$ python3 -q
>>> import numpy as np
>>> from numpy import linalg as LA
>>> np.set_printoptions(suppress=True, linewidth=100)
>>> def rd(a):
...     return np.round(a, 2) + 0
... 
>>> A = np.load("test4.npy")
>>> A
array([[0, 1, 1],
       [1, 0, 1],
       [1, 1, 0]])
>>> # equal to its transpose
>>> [round(float(LA.det(A[:i, :i])), 2) + 0 for i in range(1, 4)]
[0.0, -1.0, 2.0]
>>> J = np.load("sample13.npy")
>>> print(J)
[[ 1 -1 -1  1  1 -1 -1  1]
 [ 1 -1  1 -1 -1  1 -1  1]
 [ 1 -1 -1  1 -1  1  1 -1]]
>>> J[3]
Traceback (most recent call last):
  File "<python-input-10>", line 1, in <module>
    J[3]
    ~^^^
IndexError: index 3 is out of bounds for axis 0 with size 3
>>> J - J[0]
array([[ 0,  0,  0,  0,  0,  0,  0,  0],
       [ 0,  0,  2, -2, -2,  2,  0,  0],
       [ 0,  0,  0,  0, -2,  2,  2, -2]])
>>> rd(LA.svd(J, compute_uv=False))
array([2.83, 2.83, 2.83])
>>> print(J.sum(axis=0))
[ 3 -3 -1  1 -1  1 -1  1]
>>> def softmax(z):
...     e = np.exp(z - z.max(axis=-1, keepdims=True))
...     return e / e.sum(axis=-1, keepdims=True)
... 
>>> rd(softmax(J[2]))
array([0.22, 0.03, 0.03, 0.22, 0.03, 0.22, 0.22, 0.03])
>>> scores = J @ J.T / np.sqrt(8)
>>> rd(softmax(scores + np.triu(np.full(scores.shape, -np.inf), 1)))
array([[1.  , 0.  , 0.  ],
       [0.06, 0.94, 0.  ],
       [0.05, 0.05, 0.89]])
>>> rng = np.random.default_rng(2913)
>>> A2 = J + rng.integers(-2, 3, (3, 1)) @ rng.integers(-2, 3, (1, 8))
>>> print(A2)
[[ 1 -3 -3  1  2 -1  0  2]
 [ 1 -1  1 -1 -1  1 -1  1]
 [ 1 -3 -3  1  0  1  2  0]]
>>> np.abs(A2 - J).sum(axis=1)
array([7, 0, 7])
>>> A2 = J / np.sqrt((J ** 2).mean(axis=1, keepdims=True))
>>> A2[0]
array([ 1., -1., -1.,  1.,  1., -1., -1.,  1.])
>>> LA.matrix_rank(J - J.mean(axis=1, keepdims=True))
np.int64(3)
>>> LA.matrix_rank(A2) == LA.matrix_rank(J)
np.True_
>>> print(rd(LA.norm(A2, axis=1)))
[2.83 2.83 2.83]
>>> Uu, s, Vh = LA.svd(J, full_matrices=False)
>>> rd(np.sqrt((s ** 2).sum())), rd(LA.norm(J))
(np.float64(4.9), np.float64(4.9))
>>> rd(np.cumsum(s ** 2) / np.sum(s ** 2))
array([0.33, 0.67, 1.  ])
>>> np.allclose(Uu * s @ Vh, J)
True
>>> print(Uu.shape, s.shape, Vh.shape)
(3, 3) (3,) (3, 8)
>>> rd(Uu.T @ Uu)
array([[1., 0., 0.],
       [0., 1., 0.],
       [0., 0., 1.]])
>>> s / s[0]
array([1., 1., 1.])
>>> K = np.loadtxt("dump.csv", delimiter=",")
>>> K
array([[-3.,  0.,  0.,  0.],
       [ 0.,  2.,  0.,  0.],
       [ 0.,  0.,  8.,  0.],
       [ 0.,  0.,  0.,  5.]])
>>> # symmetric, so the eigenvalues are real
>>> w, V = LA.eig(K)
>>> print(rd(np.sort(LA.eigvals(LA.inv(K)))))
[-0.33  0.12  0.2   0.5 ]
>>> print(rd(np.sort(LA.eigvals(K.T))))
[-3.  2.  5.  8.]
>>> print(rd(np.sort(LA.eigvals(K @ K))))
[ 4.  9. 25. 64.]
>>> rd(np.abs(LA.eigvals(K)).max())
np.float64(8.0)
>>> np.trace(K)
np.float64(12.0)
>>> assert K == K.T
Traceback (most recent call last):
  File "<python-input-43>", line 1, in <module>
    assert K == K.T
           ^^^^^^^^
ValueError: The truth value of an array with more than one element is ambiguous. Use a.any() or a.all()
>>> (K + K.T) / 2
array([[-3.,  0.,  0.,  0.],
       [ 0.,  2.,  0.,  0.],
       [ 0.,  0.,  8.,  0.],
       [ 0.,  0.,  0.,  5.]])
>>> rd(LA.matrix_power(K, 3))
array([[-27.,   0.,   0.,   0.],
       [  0.,   8.,   0.,   0.],
       [  0.,   0., 512.,   0.],
       [  0.,   0.,   0., 125.]])
>>> np.allclose(K @ K.T, K.T @ K)
True
>>> feats = np.array([[2, 9, 4, 2], [0, 7, 2, 0], [-4, 3, -2, -4]])
>>> feats
array([[ 2,  9,  4,  2],
       [ 0,  7,  2,  0],
       [-4,  3, -2, -4]])
>>> print(rd(np.trace(LA.pinv(feats) @ feats)))
2.0
>>> rd(feats @ LA.pinv(feats) @ feats)
array([[ 2.,  9.,  4.,  2.],
       [ 0.,  7.,  2.,  0.],
       [-4.,  3., -2., -4.]])
>>> np.allclose(feats[:-1].T @ LA.lstsq(feats[:-1].T, feats[-1])[0], feats[-1])
True
>>> print(LA.lstsq(feats[:-1].T, feats[-1])[2])
2
>>> np.abs(np.diag(LA.qr(feats)[1])) > 1e-9
array([ True,  True, False])
>>> np.unique(feats.round(6), axis=0).shape
(3, 4)
>>> Uu, s, Vh = LA.svd(feats)
>>> rd(s)
array([12.49,  6.86,  0.  ])
>>> np.argmax(s[:-1] / (s[1:] + 1e-6)) + 1
np.int64(2)
>>> A2 = Uu[:, :2] @ np.diag(s[:2]) @ Vh[:2]
>>> rd(LA.norm(feats - A2) / LA.norm(feats))
np.float64(0.0)
>>> LA.matrix_rank(A2)
np.int64(2)
>>> rd(A2)
array([[ 2.,  9.,  4.,  2.],
       [ 0.,  7.,  2.,  0.],
       [-4.,  3., -2., -4.]])
>>> m1 = np.load("mat.npy")
>>> rd(m1)
array([[ 1.  ,  0.  ,  0.  ,  0.  ],
       [ 0.  ,  1.  ,  0.  ,  0.  ],
       [ 0.  ,  0.  ,  0.31, -0.95],
       [ 0.  ,  0.  ,  0.95,  0.31]])
>>> A2 = m1 / np.sqrt((m1 ** 2).mean(axis=1, keepdims=True))
>>> rd(m1 - m1.mean(axis=1, keepdims=True))
array([[ 0.75, -0.25, -0.25, -0.25],
       [-0.25,  0.75, -0.25, -0.25],
       [ 0.16,  0.16,  0.47, -0.79],
       [-0.32, -0.32,  0.64, -0.01]])
>>> rd(LA.norm(A2, axis=1))
array([2., 2., 2., 2.])
>>> LA.matrix_rank(m1 - m1.mean(axis=1, keepdims=True))
np.int64(3)
>>> LA.matrix_rank(A2) == LA.matrix_rank(m1)
np.True_
>>> rd(A2[2])
array([ 0.  ,  0.  ,  0.62, -1.9 ])
>>> u = np.array([1, 0, 4])
>>> np.array([np.convolve(row, u, "same") for row in J])
array([[-1,  3, -3, -3,  3,  3, -3, -4],
       [-1,  5, -5,  3, -3, -5,  5, -4],
       [-1,  3, -3, -5,  5, -3,  3,  4]])
>>> np.cross(J[2, :3], J[1, :3])
array([-2, -2,  0])
>>> np.correlate(J[2], J[1], "full")
array([ 1, -2,  1,  0, -3,  6, -3,  0,  3, -6,  3,  0, -1,  2, -1])
>>> np.convolve(J[2], u)
array([ 1, -1,  3, -3, -5,  5, -3,  3,  4, -4])
>>> W2 = np.array([[-3, -3, -1], [-3, 0, -1], [-3, -3, -2]])
>>> M = np.repeat(W2, 26 // 3, axis=0)
>>> M = M + 0.05 * rng.normal(size=M.shape)
>>> rd(M)
array([[-2.96, -2.86, -1.01],
       [-2.98, -3.02, -0.99],
       [-2.98, -3.  , -1.07],
       [-3.04, -3.04, -1.06],
       [-2.97, -2.99, -1.05],
       [-3.1 , -2.99, -1.09],
       [-3.03, -2.98, -0.93],
       [-2.97, -2.98, -1.05],
       [-2.96,  0.  , -0.97],
       [-2.99, -0.04, -0.94],
       [-2.94,  0.12, -0.96],
       [-2.96, -0.03, -1.08],
       [-2.99,  0.09, -1.06],
       [-2.97, -0.06, -1.05],
       [-2.92,  0.01, -1.07],
       [-2.99,  0.03, -1.05],
       [-3.01, -3.01, -1.97],
       [-2.97, -3.05, -1.98],
       [-2.98, -3.  , -2.04],
       [-3.1 , -3.01, -2.  ],
       [-3.  , -3.12, -2.  ],
       [-3.01, -2.95, -1.95],
       [-2.96, -3.05, -1.99],
       [-3.08, -2.99, -2.  ]])
>>> x0 = np.array([2, 0, 0])
>>> target = M @ x0
>>> rd(LA.solve(M.T @ M, M.T @ target))
array([2., 0., 0.])
>>> rd(LA.lstsq(M, target)[0])
array([2., 0., 0.])
>>> target = target + 0.3 * rng.normal(size=24)
>>> print(rd(target))
[-5.74 -6.19 -5.88 -6.04 -5.57 -6.63 -6.31 -5.63 -5.72 -5.92 -5.99 -5.84 -6.12 -6.06 -5.84 -6.38
 -5.76 -5.36 -5.52 -6.19 -6.4  -6.18 -6.01 -6.4 ]
>>> coef, *_ = LA.lstsq(M, target)
>>> rd(M.T @ (target - M @ coef))
array([0., 0., 0.])
>>> print(rd(LA.norm(target - M @ coef)))
1.29
>>> hat = M @ LA.solve(M.T @ M, M.T)
>>> rd(LA.eigvalsh(hat))
array([0., 0., 0., 0., 0., 0., 0., 0., 0., 0., 0., 0., 0., 0., 0., 0., 0., 0., 0., 0., 0., 1., 1.,
       1.])
>>> rd(np.trace(hat))
np.float64(3.0)
>>> E = np.load("data.npy")
>>> E
array([[ 1,  1,  1,  1,  1,  1,  1,  1],
       [ 1, -1, -1,  1, -1,  1,  1, -1],
       [ 1,  1,  1,  1, -1, -1, -1, -1]])
>>> A2 = E[0, 0] * E[1:] - np.outer(E[1:, 0], E[0])
>>> A2
array([[ 0, -2, -2,  0, -2,  0,  0, -2],
       [ 0,  0,  0,  0, -2, -2, -2, -2]])
>>> E[:, 0] / E[0, 0]
array([1., 1., 1.])
>>> t3 = np.stack([E, 5 * E, E[::-1]])
>>> print(LA.matrix_rank(t3.reshape(3, -1)))
2
>>> t3.shape
(3, 3, 8)
>>> t3.sum(axis=0)
array([[ 7,  7,  7,  7,  5,  5,  5,  5],
       [ 7, -7, -7,  7, -7,  7,  7, -7],
       [ 7,  7,  7,  7, -5, -5, -5, -5]])
>>> np.einsum("bij,cij->bc", t3, t3)
array([[ 24, 120,   8],
       [120, 600,  40],
       [  8,  40,  24]])
>>> x0 = np.array([1, 1, 2, 4, 1, 4, 5, 0])
>>> h = np.maximum(E @ x0, 0)
>>> E * (h > 1e-9)[:, None]
array([[ 1,  1,  1,  1,  1,  1,  1,  1],
       [ 1, -1, -1,  1, -1,  1,  1, -1],
       [ 0,  0,  0,  0,  0,  0,  0,  0]])
>>> np.maximum(E @ (3 * x0), 0)
array([54, 30,  0])
>>> np.maximum(E @ x0, 0) - np.maximum(-E @ x0, 0)
array([18, 10, -2])
>>> u = np.array([-7, -8, -7])
>>> print(np.polyval(u, E[1]))
[-22  -6  -6 -22  -6 -22 -22  -6]
>>> np.array([np.convolve(row, u, "same") for row in E])
array([[-15, -22, -22, -22, -22, -22, -22, -15],
       [ -1,   8,   8,   6,  -6,  -8,  -8,   1],
       [-15, -22, -22,  -8,   8,  22,  22,  15]])
>>> np.cross(E[1, :3], E[0, :3])
array([ 0, -2,  2])
>>> mat = np.array([[38, -8, 60], [-8, 52, 20], [60, 20, 122]])
>>> mat
array([[ 38,  -8,  60],
       [ -8,  52,  20],
       [ 60,  20, 122]])
>>> # symmetric, so the eigenvalues are real
>>> O, V = LA.qr(mat[:, :2])[0], LA.qr(mat[:, 2:])[0]
>>> s = LA.svd(O.T @ V, compute_uv=False)
>>> (s > 0.9).sum()
np.int64(1)
>>> x0 = np.ones(3)
>>> for _ in range(7):
...     x0 = mat @ x0
...     x0 /= LA.norm(x0)
...     print(round(x0 @ mat @ x0, 2))
... 
152.93
154.89
155.15
155.18
155.18
155.18
155.18
>>> rd(x0)
array([0.44, 0.14, 0.89])
>>> rd(LA.eigvalsh(mat)[-1])
np.float64(155.18)
>>> w, V = LA.eigh(mat)
>>> rd(w.sum()), np.trace(mat)
(np.float64(212.0), np.int64(212))
>>> rd(w)
array([  1.36,  55.46, 155.18])
>>> rd(V @ np.diag(w) @ V.T)
array([[ 38.,  -8.,  60.],
       [ -8.,  52.,  20.],
       [ 60.,  20., 122.]])
>>> LA.cond(mat) > 100
np.True_
>>> LA.matrix_rank(mat, rtol=0.1)
np.int64(2)
>>> [round(float(x), 2) for x in LA.svd(mat, compute_uv=False)[:3]]
[155.18, 55.46, 1.36]
>>> round(np.log10(LA.cond(mat)))
2
>>> u = np.array([1, 2, -1])
>>> A2 = mat + np.outer(u, np.eye(3)[2])
>>> LA.matrix_rank(LA.inv(A2) - LA.inv(mat), tol=1e-8)
np.int64(1)
>>> print(rd(LA.det(A2) / LA.det(mat)), rd(1 + LA.solve(mat, u)[2]))
0.34 0.34
